In [1]: import numpy as np

In [2]: import numpy.linalg as la

In [3]: np.set_printoptions(suppress=True, linewidth=120)

In [4]: m1 = np.loadtxt("case13.csv", delimiter=",")

In [5]: m1.round(3)
Out[5]: 
array([[-1.657,  0.867,  0.708],
       [ 0.184, -1.037,  1.7  ],
       [ 1.105,  1.474,  0.779]])

In [6]: blk = np.stack([m1, -1 * m1, m1[::-1]])

In [7]: np.round(np.einsum("bij,cij->bc", blk, blk), 3)
Out[7]: 
array([[ 12., -12.,   4.],
       [-12.,  12.,  -4.],
       [  4.,  -4.,  12.]])

In [8]: np.round(la.norm(blk, axis=(1, 2)), 3)
Out[8]: array([3.464, 3.464, 3.464])

In [9]: la.matrix_rank(blk)
Out[9]: array([3, 3, 3])

In [10]: np.round(blk.sum(axis=0), 3)
Out[10]: 
array([[ 1.105,  1.474,  0.779],
       [ 0.184, -1.037,  1.7  ],
       [-1.657,  0.867,  0.708]])

In [11]: la.matrix_rank(blk.reshape(3, -1))
Out[11]: np.int64(2)

In [12]: def softmax(z):
    ...:     e = np.exp(z - z.max(axis=-1, keepdims=True))
    ...:     return e / e.sum(axis=-1, keepdims=True)
    ...: 

In [13]: np.round(softmax(m1[1]), 3)
Out[13]: array([0.171, 0.05 , 0.779])

In [14]: np.round(softmax(10 * m1[1]), 3) + 0
Out[14]: array([0., 0., 1.])

In [15]: np.round(softmax(m1[1] + -3), 3)
Out[15]: array([0.171, 0.05 , 0.779])

In [16]: S = m1 @ m1.T / np.sqrt(3)

In [17]: softmax(S).round(6).argmax(axis=1)
Out[17]: array([0, 1, 2])

In [18]: J = np.load("layer13.npy")

In [19]: J
Out[19]: 
array([[4., 1., 1., 1.],
       [1., 4., 1., 1.],
       [1., 1., 4., 1.],
       [1., 1., 1., 4.]])

In [20]: evals, evecs = la.eigvalsh(J)
ValueError: too many values to unpack (expected 2)


In [21]: evals, evecs = la.eigh(J)

In [22]: (evals > 1e-8).sum(), (evals < -1e-8).sum()
Out[22]: (np.int64(4), np.int64(0))

In [23]: np.round(evecs.T @ J @ evecs, 3) + 0
Out[23]: 
array([[3., 0., 0., 0.],
       [0., 3., 0., 0.],
       [0., 0., 3., 0.],
       [0., 0., 0., 7.]])

In [24]: np.unique(evals.round(6) + 0, return_counts=True)[1]
Out[24]: array([3, 1])

In [25]: evals, evecs = la.eig(J)

In [26]: np.round(J @ evecs[:, 0] - evals[0] * evecs[:, 0], 3) + 0
Out[26]: array([0., 0., 0., 0.])

In [27]: evals.round(3)
Out[27]: array([3., 7., 3., 3.])

In [28]: np.round(np.sort(la.eigvals(J.T)), 3)
Out[28]: array([3., 3., 3., 7.])

In [29]: rng = np.random.default_rng(5575)

In [30]: labels = rng.permutation(4)

In [31]: B = J[:, labels] * rng.choice([-1, 1], 4)

In [32]: B
Out[32]: 
array([[ 4.,  1., -1.,  1.],
       [ 1.,  4., -1.,  1.],
       [ 1.,  1., -1.,  4.],
       [ 1.,  1., -4.,  1.]])

In [33]: left, _, Vh = la.svd(J.T @ B)

In [34]: np.round(la.lstsq(J, B)[0], 3) + 0
Out[34]: 
array([[ 1.,  0.,  0.,  0.],
       [ 0.,  1.,  0.,  0.],
       [ 0.,  0.,  0.,  1.],
       [ 0.,  0., -1.,  0.]])

In [35]: np.round(np.poly(B), 3)
Out[35]: array([   1.,   -8.,   30., -108.,  189.])

In [36]: np.einsum("ij,ji->", B, B)
Out[36]: np.float64(4.0)

In [37]: np.round(la.det(B.T), 3)
Out[37]: np.float64(189.0)

In [38]: np.round(la.eigvals(B).sum().real, 3)
Out[38]: np.float64(8.0)

In [39]: B = np.array([[0], [2], [0]])

In [40]: M = np.block([[np.zeros((3, 3)), B], [B.T, np.zeros((1, 1))]])

In [41]: M
Out[41]: 
array([[0., 0., 0., 0.],
       [0., 0., 0., 2.],
       [0., 0., 0., 0.],
       [0., 2., 0., 0.]])

In [42]: evals, evecs = la.eigh(M)

In [43]: x0 = np.array([-3, -1, -3, -3])

In [44]: round(x0 @ M @ x0 / (x0 @ x0), 3), evals[0], evals[-1]
Out[44]: (np.float64(0.429), np.float64(-2.0), np.float64(2.0))

In [45]: np.round(evecs * np.maximum(evals, 0) @ evecs.T, 3)
Out[45]: 
array([[0., 0., 0., 0.],
       [0., 1., 0., 1.],
       [0., 0., 0., 0.],
       [0., 1., 0., 1.]])

In [46]: np.diff(M, axis=0)
Out[46]: 
array([[ 0.,  0.,  0.,  2.],
       [ 0.,  0.,  0., -2.],
       [ 0.,  2.,  0.,  0.]])

In [47]: np.count_nonzero(M)
Out[47]: np.int64(2)

In [48]: M.mean(axis=0)
Out[48]: array([0. , 0.5, 0. , 0.5])

In [49]: M[:, 1] @ M[:, 0]
Out[49]: np.float64(0.0)

In [50]: np.round(la.norm(M, axis=0), 3)
Out[50]: array([0., 2., 0., 2.])

In [51]: M.T @ M
Out[51]: 
array([[0., 0., 0., 0.],
       [0., 4., 0., 0.],
       [0., 0., 0., 0.],
       [0., 0., 0., 4.]])

In [52]: M @ M.T
Out[52]: 
array([[0., 0., 0., 0.],
       [0., 4., 0., 0.],
       [0., 0., 0., 0.],
       [0., 0., 0., 4.]])

In [53]: np.unique(M.round(6), axis=0).shape
Out[53]: (3, 4)

In [54]: la.inv(M)
LinAlgError: Singular matrix


In [55]: rank = la.matrix_rank(M)

In [56]: rank
Out[56]: np.int64(2)

In [57]: ns = la.svd(M)[2][rank:].T

In [58]: [int(la.matrix_rank(np.delete(M, i, axis=0))) for i in range(4)]
Out[58]: [2, 1, 2, 1]

In [59]: ns.shape
Out[59]: (4, 2)

In [60]: np.allclose(M @ ns, 0)
Out[60]: True

In [61]: la.matrix_rank(M.T @ M), la.matrix_rank(M @ M.T)
Out[61]: (np.int64(2), np.int64(2))

In [62]: ns @ ns.T
Out[62]: 
array([[1., 0., 0., 0.],
       [0., 0., 0., 0.],
       [0., 0., 1., 0.],
       [0., 0., 0., 0.]])

In [63]: A = np.load("w.npy")

In [64]: A
Out[64]: 
array([[ 1, -2,  1, -2],
       [ 0, -1,  3, -2],
       [-3, -3,  1, -2],
       [-1,  3,  2,  2]])

In [65]: left, sv, Vh = la.svd(A)

In [66]: sv.round(3)
Out[66]: array([6.321, 3.973, 3.037, 0.184])

In [67]: np.argmax(sv[:-1] / (sv[1:] + 1e-6)) + 1
Out[67]: np.int64(3)

In [68]: B = left[:, :3] @ np.diag(sv[:3]) @ Vh[:3]

In [69]: la.matrix_rank(B)
Out[69]: np.int64(3)

In [70]: round(float(np.abs(A - B).max()), 3)
Out[70]: 0.102

In [71]: round(float(la.norm(A - B) / la.norm(A)), 3)
Out[71]: 0.023

In [72]: np.round(la.norm(A - B, 2), 3), round(float(sv[3]), 3)
Out[72]: (np.float64(0.184), 0.184)
